$ ipython --no-banner

In [1]: import numpy as np

In [2]: np.set_printoptions(precision=2, suppress=True, linewidth=100)

In [3]: M = np.array([[1, -1, 1, -1, 1, -1, 1, -1],
   ...:     [1, 1, -1, -1, -1, -1, 1, 1],
   ...:     [1, -1, 1, -1, -1, 1, -1, 1],
   ...:     [1, -1, -1, 1, 1, -1, -1, 1],
   ...:     [1, -1, -1, 1, -1, 1, 1, -1],
   ...:     [1, 1, 1, 1, 1, 1, 1, 1],
   ...:     [1, 1, -1, -1, 1, 1, -1, -1],
   ...:     [1, 1, 1, 1, -1, -1, -1, -1]])

In [4]: M
Out[4]: 
array([[ 1, -1,  1, -1,  1, -1,  1, -1],
       [ 1,  1, -1, -1, -1, -1,  1,  1],
       [ 1, -1,  1, -1, -1,  1, -1,  1],
       [ 1, -1, -1,  1,  1, -1, -1,  1],
       [ 1, -1, -1,  1, -1,  1,  1, -1],
       [ 1,  1,  1,  1,  1,  1,  1,  1],
       [ 1,  1, -1, -1,  1,  1, -1, -1],
       [ 1,  1,  1,  1, -1, -1, -1, -1]])

In [5]: M.T @ M
Out[5]: 
array([[8, 0, 0, 0, 0, 0, 0, 0],
       [0, 8, 0, 0, 0, 0, 0, 0],
       [0, 0, 8, 0, 0, 0, 0, 0],
       [0, 0, 0, 8, 0, 0, 0, 0],
       [0, 0, 0, 0, 8, 0, 0, 0],
       [0, 0, 0, 0, 0, 8, 0, 0],
       [0, 0, 0, 0, 0, 0, 8, 0],
       [0, 0, 0, 0, 0, 0, 0, 8]])

In [6]: M[:, 3] @ M[:, 7]
Out[6]: np.int64(0)

In [7]: np.linalg.norm(M, axis=0)
Out[7]: array([2.83, 2.83, 2.83, 2.83, 2.83, 2.83, 2.83, 2.83])

In [8]: rng = np.random.default_rng(466225)

In [9]: lab = rng.permutation(8)

In [10]: lab
Out[10]: array([1, 5, 4, 2, 3, 0, 7, 6])

In [11]: M2 = M[lab][:, lab]

In [12]: np.diag(M2)
Out[12]: array([ 1,  1, -1,  1,  1,  1, -1, -1])

In [13]: np.sort(np.abs(np.linalg.eigvals(M2)))
Out[13]: array([2.83, 2.83, 2.83, 2.83, 2.83, 2.83, 2.83, 2.83])

In [14]: np.trace(M2)
Out[14]: np.int64(2)

In [15]: M2
Out[15]: 
array([[ 1, -1, -1, -1, -1,  1,  1,  1],
       [ 1,  1,  1,  1,  1,  1,  1,  1],
       [-1,  1, -1, -1,  1,  1, -1,  1],
       [-1,  1, -1,  1, -1,  1,  1, -1],
       [-1, -1,  1, -1,  1,  1,  1, -1],
       [-1, -1,  1,  1, -1,  1, -1,  1],
       [ 1, -1, -1,  1,  1,  1, -1, -1],
       [ 1,  1,  1, -1, -1,  1, -1, -1]])

In [16]: M2 = M / np.sqrt((M ** 2).mean(axis=1, keepdims=True))

In [17]: np.linalg.matrix_rank(M - M.mean(axis=1, keepdims=True))
Out[17]: np.int64(7)

In [18]: np.linalg.matrix_rank(M2) == np.linalg.matrix_rank(M)
Out[18]: np.True_

In [19]: np.linalg.norm(M2, axis=1)
Out[19]: array([2.83, 2.83, 2.83, 2.83, 2.83, 2.83, 2.83, 2.83])

In [20]: np.allclose(M @ M.T, M.T @ M)
Out[20]: True

In [21]: (M - M.T) / 2
Out[21]: 
array([[ 0., -1.,  0., -1.,  0., -1.,  0., -1.],
       [ 1.,  0.,  0.,  0.,  0., -1.,  0.,  0.],
       [ 0.,  0.,  0.,  0.,  0.,  0.,  0.,  0.],
       [ 1.,  0.,  0.,  0.,  0., -1.,  0.,  0.],
       [ 0.,  0.,  0.,  0.,  0.,  0.,  0.,  0.],
       [ 1.,  1.,  0.,  1.,  0.,  0.,  0.,  1.],
       [ 0.,  0.,  0.,  0.,  0.,  0.,  0.,  0.],
       [ 1.,  0.,  0.,  0.,  0., -1.,  0.,  0.]])

In [22]: M @ M
Out[22]: 
array([[ 0, -4,  0, -4,  0,  4,  0, -4],
       [ 0,  4,  0, -4,  0, -4,  0, -4],
       [ 0,  0,  8,  0,  0,  0,  0,  0],
       [ 0, -4,  0,  4,  0, -4,  0, -4],
       [ 0,  0,  0,  0,  8,  0,  0,  0],
       [ 8,  0,  0,  0,  0,  0,  0,  0],
       [ 0,  0,  0,  0,  0,  0,  8,  0],
       [ 0, -4,  0, -4,  0, -4,  0,  4]])

In [23]: np.linalg.matrix_power(M, 3)
Out[23]: 
array([[ -8,   0,   8,   0,   8,  16,   8,   0],
       [ -8,   0,  -8, -16,  -8,   0,   8,   0],
       [  8,  -8,   8,  -8,  -8,   8,  -8,   8],
       [ -8, -16,  -8,   0,   8,   0,  -8,   0],
       [  8,  -8,  -8,   8,  -8,   8,   8,  -8],
       [  8,  -8,   8,  -8,   8,  -8,   8,  -8],
       [  8,   8,  -8,  -8,   8,   8,  -8,  -8],
       [ -8,   0,   8,   0,  -8,   0,  -8, -16]])
